$ python3 -q
>>> import numpy as np
>>> import numpy.linalg as la
>>> np.set_printoptions(precision=2, suppress=True, linewidth=140)
>>> K = np.loadtxt("out11.csv", delimiter=",")
>>> K
array([[11., -3.,  0.],
       [ 6.,  2.,  0.],
       [ 6., -3.,  5.]])
>>> print(round(float(la.norm(K[1], 1)), 2), round(la.norm(K[1], np.inf), 2))
8.0 6.0
>>> la.norm(K, axis=0)
array([13.89,  4.69,  5.  ])
>>> round(float(la.norm(K, 2)), 2)
14.4
>>> print(la.norm(K, axis=1))
[11.4   6.32  8.37]
>>> ev, evecs = la.eig(K)
>>> np.prod(ev)
np.float64(200.0)
>>> print(np.sort(la.eigvals(K.T)))
[5. 5. 8.]
>>> ev
array([5., 5., 8.])
>>> np.sort(la.eigvals(K @ K))
array([25., 25., 64.])
>>> x = np.array([3, 5, 3])
>>> y = K @ x
>>> y
array([18., 28., 18.])
>>> la.solve(K, y)
array([3., 5., 3.])
>>> la.solve(K, 5 * y)
array([15., 25., 15.])
>>> la.solve(K.T, K[2])
array([0., 0., 1.])
>>> la.solve(K, y + K[:, 0])
array([4., 5., 3.])
>>> M = np.loadtxt("case14.csv", delimiter=",")
>>> M
array([[ 90.,  24., 105.,  54.],
       [ 24.,   8.,  34.,  20.],
       [105.,  34., 145.,  84.],
       [ 54.,  20.,  84.,  52.]])
>>> ev, evecs = la.eigh(M)
>>> round(float(ev.sum()), 2), np.trace(M)
(295.0, np.float64(295.0))
>>> evecs @ np.diag(ev) @ evecs.T
array([[ 90.,  24., 105.,  54.],
       [ 24.,   8.,  34.,  20.],
       [105.,  34., 145.,  84.],
       [ 54.,  20.,  84.,  52.]])
>>> data = np.load("block8.npy")
>>> data
array([[ 0.57,  0.13, -0.24, -0.41],
       [ 0.13,  0.04, -0.13, -0.05],
       [-0.24, -0.13,  0.82, -0.27],
       [-0.41, -0.05, -0.27,  0.57]])
>>> r = la.matrix_rank(data)
>>> r
np.int64(2)
>>> ns = la.svd(data)[2][r:].T
>>> np.allclose(data @ ns, 0)
True
>>> print(ns.shape)
(4, 2)
>>> [int(la.matrix_rank(data[:, :j + 1])) for j in range(4)]
[1, 2, 2, 2]
>>> left, sig, vt = la.svd(M, full_matrices=False)
>>> np.round(left.T @ left, 2) + 0
array([[1., 0., 0., 0.],
       [0., 1., 0., 0.],
       [0., 0., 1., 0.],
       [0., 0., 0., 1.]])
>>> np.round(left.T @ M @ vt.T, 2) + 0
array([[279.1,   0. ,   0. ,   0. ],
       [  0. ,  15.9,   0. ,   0. ],
       [  0. ,   0. ,   0. ,   0. ],
       [  0. ,   0. ,   0. ,   0. ]])
>>> round(float(np.sqrt((sig ** 2).sum())), 2), np.round(la.norm(M), 2)
(279.56, np.float64(279.56))
>>> left.shape, sig.shape, vt.shape
((4, 4), (4,), (4, 4))
>>> np.cumsum(sig ** 2) / np.sum(sig ** 2)
array([1., 1., 1., 1.])
>>> np.abs(left[:, 0]).round(6).argmax()
np.int64(2)
>>> r0 = np.array([3, 1, -1])
>>> np.polyval(r0, data[3])
array([-0.9 , -1.04, -1.05,  0.54])
>>> r0 = np.array([2, 2, 3, 1])
>>> mat = r0[np.abs(np.subtract.outer(np.arange(4), np.arange(4)))]
>>> mat
array([[2, 2, 3, 1],
       [2, 2, 2, 3],
       [3, 2, 2, 2],
       [1, 3, 2, 2]])
>>> x = np.array([1, 1, 0, 2])
>>> y = mat @ x
>>> beta, lr = np.zeros(4), 1 / la.norm(mat, 2) ** 2
>>> for i in range(3):
...     beta -= lr * mat.T @ (mat @ beta - y)
...     if i % 1 == 0: print(i, round(la.norm(mat @ beta - y), 2))
... 
0 2.23
1 2.15
2 2.08
>>> beta
array([0.92, 1.01, 0.93, 1.04])
>>> round(float(la.cond(mat)), 2)
13.79
>>> q, Rm = la.qr(mat)
>>> q.shape, Rm.shape
((4, 4), (4, 4))
>>> round(abs(Rm[0, 0]), 2), round(la.norm(mat[:, 0]), 2)
(np.float64(4.24), np.float64(4.24))
>>> q
array([[-0.47, -0.05,  0.86,  0.2 ],
       [-0.47, -0.05, -0.06, -0.88],
       [-0.71,  0.37, -0.46,  0.39],
       [-0.24, -0.92, -0.23,  0.2 ]])
>>> np.allclose(Rm.T @ Rm, mat.T @ mat)
True
>>> Rm
array([[-4.24, -4.01, -4.24, -3.77],
       [ 0.  , -2.22, -1.35, -1.3 ],
       [ 0.  ,  0.  ,  1.09, -0.69],
       [ 0.  ,  0.  ,  0.  , -1.27]])
>>> np.round(q.T @ q, 2) + 0
array([[1., 0., 0., 0.],
       [0., 1., 0., 0.],
       [0., 0., 1., 0.],
       [0., 0., 0., 1.]])
>>> np.round(la.eigvals(Rm).sum().real, 2)
np.float64(-6.65)
>>> round(la.det(Rm.T), 2)
np.float64(-13.0)
>>> print(round(np.einsum("ij,ji->", Rm, Rm), 2))
25.73
>>> out = np.array([[-2, 0, 2], [-1, 1, 1]])
>>> basis = np.kron(out, mat)
>>> np.round(la.norm(basis, 2), 2), round(la.norm(out, 2) * la.norm(mat, 2), 2)
(np.float64(27.25), np.float64(27.25))
>>> basis
array([[-4, -4, -6, -2,  0,  0,  0,  0,  4,  4,  6,  2],
       [-4, -4, -4, -6,  0,  0,  0,  0,  4,  4,  4,  6],
       [-6, -4, -4, -4,  0,  0,  0,  0,  6,  4,  4,  4],
       [-2, -6, -4, -4,  0,  0,  0,  0,  2,  6,  4,  4],
       [-2, -2, -3, -1,  2,  2,  3,  1,  2,  2,  3,  1],
       [-2, -2, -2, -3,  2,  2,  2,  3,  2,  2,  2,  3],
       [-3, -2, -2, -2,  3,  2,  2,  2,  3,  2,  2,  2],
       [-1, -3, -2, -2,  1,  3,  2,  2,  1,  3,  2,  2]])
>>> m1 = np.loadtxt("test18.csv", delimiter=",")
>>> m1
array([[-1.2, -1.1,  1.7],
       [16. , -1. , -3. ],
       [ 1.4,  1.1,  0.1],
       [-3.1,  0.3, -1.7],
       [-0.5, -1.4,  1.5],
       [-0.1, -0.2, -1.6],
       [ 0.2,  1. , -0.4],
       [-0.9,  0.1,  0.1],
       [-0.9,  0.1, -0.8],
       [-0.4,  0.9, -0.2],
       [ 0.2, -0.6, -2.3],
       [ 1. ,  1. ,  1.4],
       [ 1.4,  1.5, -1. ],
       [-1. ,  1.3,  1.7],
       [ 0.6, -1. , -2.7],
       [-0.8, -0.8, -1. ],
       [ 1.1, -0.4, -1.2],
       [-0.4, -1.5,  1. ],
       [ 0.3,  0.8, -0.8],
       [ 0. ,  0.7,  0.2],
       [ 0.2, -0.2, -1.3],
       [-0.8,  0.9,  1.5],
       [-1.8, -0.8, -2.2],
       [-0.6, -0.9,  1.2],
       [-2.6,  1.5, -0.3],
       [-1.3,  1.4,  0.6]])
>>> G = np.cov(m1, rowvar=False)
>>> np.argwhere(np.triu(np.abs(np.corrcoef(m1.T)) > 0.8, 1))
array([], shape=(0, 2), dtype=int64)
>>> G
array([[11.56, -0.67, -1.82],
       [-0.67,  0.96,  0.3 ],
       [-1.82,  0.3 ,  2.01]])
>>> G.shape
(3, 3)
>>> np.median(m1, axis=0)
array([-0.4 ,  0.1 , -0.35])
>>> out = np.c_[m1[:, :1] @ np.array([[0]]), np.array([-1, 2, 1, -2, -1, 0, -1, 1, 0, 0, -1, 1, 1, -2, -1, 2, 0, 2, 1, 1, 1, -2, 2, 2, 0, 0])]
>>> out
array([[ 0., -1.],
       [ 0.,  2.],
       [ 0.,  1.],
       [ 0., -2.],
       [ 0., -1.],
       [ 0.,  0.],
       [ 0., -1.],
       [ 0.,  1.],
       [ 0.,  0.],
       [ 0.,  0.],
       [ 0., -1.],
       [ 0.,  1.],
       [ 0.,  1.],
       [ 0., -2.],
       [ 0., -1.],
       [ 0.,  2.],
       [ 0.,  0.],
       [ 0.,  2.],
       [ 0.,  1.],
       [ 0.,  1.],
       [ 0.,  1.],
       [ 0., -2.],
       [ 0.,  2.],
       [ 0.,  2.],
       [ 0.,  0.],
       [ 0.,  0.]])
>>> la.matrix_rank(out)
np.int64(1)
>>> print(la.norm(out - m1 @ la.lstsq(m1, out)[0], axis=0))
[0.   6.14]
>>> round(float(la.norm(out, 2) / la.norm(out)), 2)
1.0
>>> la.cond(out) > 100
np.True_
>>> Ac = (m1 - m1.mean(axis=0)) / m1.std(axis=0)
>>> print(Ac.std(axis=0))
[1. 1. 1.]
>>> beta = la.lstsq(np.delete(Ac, 1, axis=1), Ac[:, 1])[0]
>>> np.round(1 - np.var(Ac[:, 1] - np.delete(Ac, 1, axis=1) @ beta), 2)
np.float64(0.06)
>>> F = np.load("w.npy")
>>> F
array([[-1.98,  0.  , -2.  ,  1.  ],
       [ 0.  ,  2.02, -1.  ,  1.  ],
       [-2.  ,  2.  ,  1.02,  2.  ],
       [-2.  ,  0.  , -2.  ,  1.02]])
>>> rng = np.random.default_rng(9367)
>>> labels = rng.permutation(4)
>>> out = F[:, labels] * rng.choice([-1, 1], 4)
>>> out
array([[-1.  ,  0.  , -2.  , -1.98],
       [-1.  ,  2.02, -1.  ,  0.  ],
       [-2.  ,  2.  ,  1.02, -2.  ],
       [-1.02,  0.  , -2.  , -2.  ]])
>>> left, _, vt = la.svd(F.T @ out)
>>> labels
array([3, 1, 2, 0])
>>> out.reshape(-1, 2)
array([[-1.  ,  0.  ],
       [-2.  , -1.98],
       [-1.  ,  2.02],
       [-1.  ,  0.  ],
       [-2.  ,  2.  ],
       [ 1.02, -2.  ],
       [-1.02,  0.  ],
       [-2.  , -2.  ]])
>>> T = out.reshape(4, 2, -1)
>>> T.shape
(4, 2, 2)
>>> np.einsum("ihd,ihd->ih", T, T)
array([[1.  , 7.92],
       [5.08, 1.  ],
       [8.  , 5.04],
       [1.04, 8.  ]])
>>> print(T.sum(axis=1))
[[-3.   -1.98]
 [-2.    2.02]
 [-0.98  0.  ]
 [-3.02 -2.  ]]
>>> np.swapaxes(T, 1, 2)[2]
array([[-2.  ,  1.02],
       [ 2.  , -2.  ]])
>>> np.einsum("ihd,jhd->hij", T, T).shape
(2, 4, 4)
>>> out = F + rng.integers(-2, 3, (4, 3)) @ rng.integers(-2, 3, (3, 4))
>>> out
array([[ -7.98,  -2.  ,   2.  ,   8.  ],
       [  0.  ,   0.02,   3.  ,   3.  ],
       [ -2.  ,   2.  ,   1.02,   1.  ],
       [-10.  ,   2.  ,  -6.  ,   5.02]])
>>> np.round(la.svd(out - F, compute_uv=False), 2) + 0
array([12.69,  8.27,  0.75,  0.  ])
>>> out - F
array([[-6., -2.,  4.,  7.],
       [ 0., -2.,  4.,  2.],
       [ 0.,  0.,  0., -1.],
       [-8.,  2., -4.,  4.]])
>>> np.abs(out - F).sum(axis=1)
array([19.,  8.,  1., 18.])
>>> (F - F.T) / 2
array([[ 0. ,  0. ,  0. ,  1.5],
       [ 0. ,  0. , -1.5,  0.5],
       [ 0. ,  1.5,  0. ,  2. ],
       [-1.5, -0.5, -2. ,  0. ]])
>>> np.round(la.det(F), 2)
np.float64(-0.16)
>>> np.allclose(F, F.T)
False
>>> np.sort(np.abs(la.eigvals(F)))
array([0.02, 1.37, 2.41, 2.41])
>>> np.trace(F)
np.float64(2.08)
>>> arr = np.array([[0.0, 0.0, 0.0], [-0.17, -0.34, 0.0], [0.07, 0.14, 0.0]])
>>> la.matrix_power(arr - np.diag(np.diag(arr)), 3)
array([[0., 0., 0.],
       [0., 0., 0.],
       [0., 0., 0.]])
>>> np.sort(la.eigvals(arr))
array([-0.34,  0.  ,  0.  ])
>>> la.matrix_rank(arr - arr[0, 0] * np.eye(3))
np.int64(1)
>>> proj = np.triu(np.array([[-3, 3, 3], [-2, 0, -3], [1, 0, -2]]), 1) + np.eye(3)
>>> out = proj @ arr @ la.inv(proj)
>>> round(float(la.det(out)), 2)
0.0
>>> la.matrix_rank(out)
np.int64(1)
>>> W1 = np.array([[2, 2], [-3, 2], [1, 0]])
>>> beta = np.array([-1, -5])
>>> act = np.maximum(arr @ W1 + beta, 0)
>>> (act > 0).astype(int)
array([[0, 0],
       [0, 0],
       [0, 0]])
>>> act
array([[0., 0.],
       [0., 0.],
       [0., 0.]])
>>> basis = np.array([[0, 1], [0, 1]])
>>> W1 @ basis
array([[ 0,  4],
       [ 0, -1],
       [ 0,  1]])
>>> act @ basis
array([[0., 0.],
       [0., 0.],
       [0., 0.]])
>>> r = la.matrix_rank(arr)
>>> r
np.int64(1)
>>> ns = la.svd(arr)[2][r:].T
>>> np.allclose(arr @ ns, 0)
True
>>> [int(la.matrix_rank(arr[:, :j + 1])) for j in range(3)]
[1, 1, 1]
>>> E = np.load("run18.npy")
>>> E
array([[-1.2 ,  0.6 ,  0.48, -0.52],
       [-0.72, -0.84,  0.8 ,  0.04],
       [ 0.12, -1.86,  0.72,  0.58]])
>>> np.unravel_index(np.abs(E).argmax(), E.shape)
(np.int64(2), np.int64(1))
>>> la.matrix_rank(E)
np.int64(2)
>>> E.shape
(3, 4)
>>> print(E.sum(axis=1))
[-0.64 -0.72 -0.44]
>>> E.sum(axis=0)
array([-1.8, -2.1,  2. ,  0.1])
>>> np.abs(E).max()
np.float64(1.86)
>>> np.count_nonzero(E)
np.int64(12)
>>> left, sig, vt = la.svd(E)
>>> np.argmax(sig[:-1] / (sig[1:] + 1e-6)) + 1
np.int64(2)
>>> out = left[:, :2] @ np.diag(sig[:2]) @ vt[:2]
>>> out
array([[-1.2 ,  0.6 ,  0.48, -0.52],
       [-0.72, -0.84,  0.8 ,  0.04],
       [ 0.12, -1.86,  0.72,  0.58]])
>>> round(la.norm(E - out, 2), 2), np.round(sig[2], 2)
(np.float64(0.0), np.float64(0.0))
>>> la.matrix_rank(E, rtol=0.05)
np.int64(2)
>>> out = E / np.sqrt((E ** 2).mean(axis=1, keepdims=True))
>>> la.matrix_rank(out) == la.matrix_rank(E)
np.True_
>>> out = np.array([[0, 2], [1, 0], [3, 1], [3, 1]])
>>> np.einsum("ij,ij->i", E, E)
array([2.3 , 1.87, 4.33])
>>> la.matrix_rank(np.vstack([E, out.T]))
np.int64(4)
>>> print(E @ la.pinv(E) @ E)
[[-1.2   0.6   0.48 -0.52]
 [-0.72 -0.84  0.8   0.04]
 [ 0.12 -1.86  0.72  0.58]]
>>> np.allclose(E[:-1].T @ la.lstsq(E[:-1].T, E[-1])[0], E[-1])
True
>>> np.unique(E.round(6), axis=0).shape
(3, 4)
